$ ipython --no-banner

In [1]: import numpy as np

In [2]: np.set_printoptions(precision=2, suppress=True, linewidth=140)

In [3]: rd = lambda a: np.round(a, 2) + 0

In [4]: mat = np.loadtxt("case6.csv", delimiter=",")

In [5]: print(mat)
[[2. 0. 0. 0. 0. 0. 0. 0. 0. 0.]
 [0. 3. 0. 0. 0. 0. 0. 0. 0. 0.]
 [0. 0. 7. 0. 0. 0. 0. 0. 0. 0.]
 [0. 0. 0. 5. 0. 0. 0. 0. 0. 0.]
 [0. 0. 0. 0. 2. 0. 0. 0. 0. 0.]
 [0. 0. 0. 0. 0. 3. 0. 0. 0. 0.]
 [0. 0. 0. 0. 0. 0. 9. 0. 0. 0.]
 [0. 0. 0. 0. 0. 0. 0. 2. 0. 0.]
 [0. 0. 0. 0. 0. 0. 0. 0. 1. 0.]
 [0. 0. 0. 0. 0. 0. 0. 0. 0. 5.]]

In [6]: # triangular, det is the product of the diagonal

In [7]: Lm = np.linalg.cholesky(mat)

In [8]: print(rd(np.diag(Lm) ** 2))
[2. 3. 7. 5. 2. 3. 9. 2. 1. 5.]

In [9]: print(mat / np.sqrt(np.outer(np.diag(mat), np.diag(mat))))
[[1. 0. 0. 0. 0. 0. 0. 0. 0. 0.]
 [0. 1. 0. 0. 0. 0. 0. 0. 0. 0.]
 [0. 0. 1. 0. 0. 0. 0. 0. 0. 0.]
 [0. 0. 0. 1. 0. 0. 0. 0. 0. 0.]
 [0. 0. 0. 0. 1. 0. 0. 0. 0. 0.]
 [0. 0. 0. 0. 0. 1. 0. 0. 0. 0.]
 [0. 0. 0. 0. 0. 0. 1. 0. 0. 0.]
 [0. 0. 0. 0. 0. 0. 0. 1. 0. 0.]
 [0. 0. 0. 0. 0. 0. 0. 0. 1. 0.]
 [0. 0. 0. 0. 0. 0. 0. 0. 0. 1.]]

In [10]: print(rd(Lm))
[[1.41 0.   0.   0.   0.   0.   0.   0.   0.   0.  ]
 [0.   1.73 0.   0.   0.   0.   0.   0.   0.   0.  ]
 [0.   0.   2.65 0.   0.   0.   0.   0.   0.   0.  ]
 [0.   0.   0.   2.24 0.   0.   0.   0.   0.   0.  ]
 [0.   0.   0.   0.   1.41 0.   0.   0.   0.   0.  ]
 [0.   0.   0.   0.   0.   1.73 0.   0.   0.   0.  ]
 [0.   0.   0.   0.   0.   0.   3.   0.   0.   0.  ]
 [0.   0.   0.   0.   0.   0.   0.   1.41 0.   0.  ]
 [0.   0.   0.   0.   0.   0.   0.   0.   1.   0.  ]
 [0.   0.   0.   0.   0.   0.   0.   0.   0.   2.24]]

In [11]: print(mat @ mat.T)
[[ 4.  0.  0.  0.  0.  0.  0.  0.  0.  0.]
 [ 0.  9.  0.  0.  0.  0.  0.  0.  0.  0.]
 [ 0.  0. 49.  0.  0.  0.  0.  0.  0.  0.]
 [ 0.  0.  0. 25.  0.  0.  0.  0.  0.  0.]
 [ 0.  0.  0.  0.  4.  0.  0.  0.  0.  0.]
 [ 0.  0.  0.  0.  0.  9.  0.  0.  0.  0.]
 [ 0.  0.  0.  0.  0.  0. 81.  0.  0.  0.]
 [ 0.  0.  0.  0.  0.  0.  0.  4.  0.  0.]
 [ 0.  0.  0.  0.  0.  0.  0.  0.  1.  0.]
 [ 0.  0.  0.  0.  0.  0.  0.  0.  0. 25.]]

In [12]: print(mat[:, 8] @ mat[:, 9])
0.0

In [13]: other = np.array([[-5, 3, 1],
    ...:     [3, 3, 4],
    ...:     [-7, -9, 9],
    ...:     [5, -2, 1],
    ...:     [1, 7, -5],
    ...:     [7, 1, -1],
    ...:     [-6, -1, 9],
    ...:     [5, -3, -4],
    ...:     [-1, -4, 9],
    ...:     [-5, 1, -8]])

In [14]: np.einsum("ij,ij->", mat, other)
ValueError: operands could not be broadcast together with remapped shapes [original->remapped]: (10,10)->(10,10) (10,3)->(10,3) 


In [15]: print(np.einsum("ij->j", mat))
[2. 3. 7. 5. 2. 3. 9. 2. 1. 5.]

In [16]: print(np.einsum("ik,kj->ji", mat, other))
[[-10.   9. -49.  25.   2.  21. -54.  10.  -1. -25.]
 [  6.   9. -63. -10.  14.   3.  -9.  -6.  -4.   5.]
 [  2.  12.  63.   5. -10.  -3.  81.  -8.   9. -40.]]

In [17]: print(np.einsum("ij,ij->i", mat, mat))
[ 4.  9. 49. 25.  4.  9. 81.  4.  1. 25.]

In [18]: print(mat @ other)
[[-10.   6.   2.]
 [  9.   9.  12.]
 [-49. -63.  63.]
 [ 25. -10.   5.]
 [  2.  14. -10.]
 [ 21.   3.  -3.]
 [-54.  -9.  81.]
 [ 10.  -6.  -8.]
 [ -1.  -4.   9.]
 [-25.   5. -40.]]

In [19]: print(np.linalg.matrix_rank(np.vstack([mat, other.T])))
10

In [20]: print(other.T @ mat.T)
[[-10.   9. -49.  25.   2.  21. -54.  10.  -1. -25.]
 [  6.   9. -63. -10.  14.   3.  -9.  -6.  -4.   5.]
 [  2.  12.  63.   5. -10.  -3.  81.  -8.   9. -40.]]

In [21]: print(np.linalg.matrix_rank(mat @ other))
3

In [22]: K = np.loadtxt("data.csv", delimiter=",")

In [23]: print(K)
[[ 0.  0.  0.  0.  5.  0.  0.  0.  0.  8. 11. 18.]
 [ 0.  1.  0.  0.  6.  0.  0.  0.  0.  4.  8. 15.]
 [ 9.  0.  0.  0.  6.  0.  6. 12.  0.  0.  0.  0.]
 [ 0.  0.  0.  4.  1.  0.  5.  0.  0.  9. 13. 17.]
 [ 0.  0.  0.  0.  9.  3.  0. 16.  0.  2.  0.  0.]
 [ 0.  6.  0.  0. 15.  0.  0.  4.  5.  0.  0.  0.]
 [ 0.  0.  0.  5.  0.  6.  8. 10.  0.  8.  6.  5.]
 [13.  0.  2.  5.  0.  0. 16.  8.  0.  0.  1.  0.]
 [ 0.  0.  0.  5.  0.  6.  8. 10.  0.  8.  6.  5.]
 [ 1.  0.  0.  0.  6.  0.  2.  8.  0.  0.  0.  0.]
 [ 0.  0.  0.  4.  1.  0.  1.  0.  0. 14. 18. 24.]
 [ 9.  0.  1.  6.  0.  1. 15.  8.  0.  2.  4.  2.]
 [ 0.  0.  0.  5.  0.  0.  8.  0.  0.  8. 11. 13.]
 [ 0.  0.  0.  0. 11.  0.  0.  6.  0.  0.  0.  0.]
 [ 1.  0.  0.  2.  3.  0.  7.  0.  0.  1.  7. 11.]
 [ 0.  0.  0.  0.  9.  0.  0. 10.  0.  0.  0.  0.]
 [ 0.  0.  0.  0.  5.  1.  0.  4.  0.  8.  6. 10.]
 [ 0.  0.  0.  0. 12.  0.  0.  4.  0.  5.  0.  8.]]

In [24]: rng = np.random.default_rng(979883)

In [25]: other = K + rng.integers(-2, 3, (18, 8)) @ rng.integers(-2, 3, (8, 12))

In [26]: print(other)
[[ -1.   6.  -2.  -2.   4.   7.  -5.  -8.  -7.  16.  21.  13.]
 [ -3.  -1.   3.   6.   5.  -3.  12.   7.   9.   2.   1.  20.]
 [ 14.   2.  -5.  -4.   3.   1.   0.  11.  -3.   5.   7.  -5.]
 [ -8.  10.   1.  15.  -3.   5.  14.   1.   8.  13.  17.  16.]
 [ -1.   7.   0.   9.   2.   9.   8.  19.   8.  10.   5.  -2.]
 [  1.   6.  -1.  -4.  17.  -6.   7.  11.   7.   1.  -5.  -3.]
 [  0.  -4.  -8.  -1.  -4.  -2.  -2.  11.  -3.   9.  14.   6.]
 [ 15.  -2.  -5.   6.  -9.  -2.  11.  10.   3.   5.  11.   2.]
 [ -9.  -5.  -2.   5.  -1.  -5.  15.  17.   5.   7.   4.  12.]
 [  2.   1.   4.   1.   8.  -3.  14.  15.   4.   0.  -9.  -2.]
 [ -5.   1.   3.   3.   4.   4.   6.  -2.  -2.  20.  18.  24.]
 [  6.  -2.   0.   2.  -4. -13.  14.  16.  -3.   5.   5.   0.]
 [ -1.   8.   3.   8.   1.   6.   8.  -6.  -4.   9.  13.   8.]
 [-10.   7.  -2.   6.  10.   7.   1.   2.   4.   4.   8.   1.]
 [  2.  -3.   0.  -2.   3.  -2.  11.  -1.  -4.   5.   7.  12.]
 [ -7.  -4.  -7. -12.  18.  -3.  -4.  11.  -1.   1.   1.   1.]
 [  5.  -2.   5.  -2.   6.   0.   1.   4.  -5.   8.   1.   8.]
 [-10.   2.  -3.  -6.  19.   1.  -2.   2.  -2.   8.   3.   7.]]

In [27]: print(np.linalg.matrix_rank(other - K, tol=1e-8))
8

In [28]: print(rd(np.linalg.svd(other - K, compute_uv=False)))
[42.08 39.97 29.38 24.64 18.42 11.46 10.63  4.24  0.    0.    0.    0.  ]
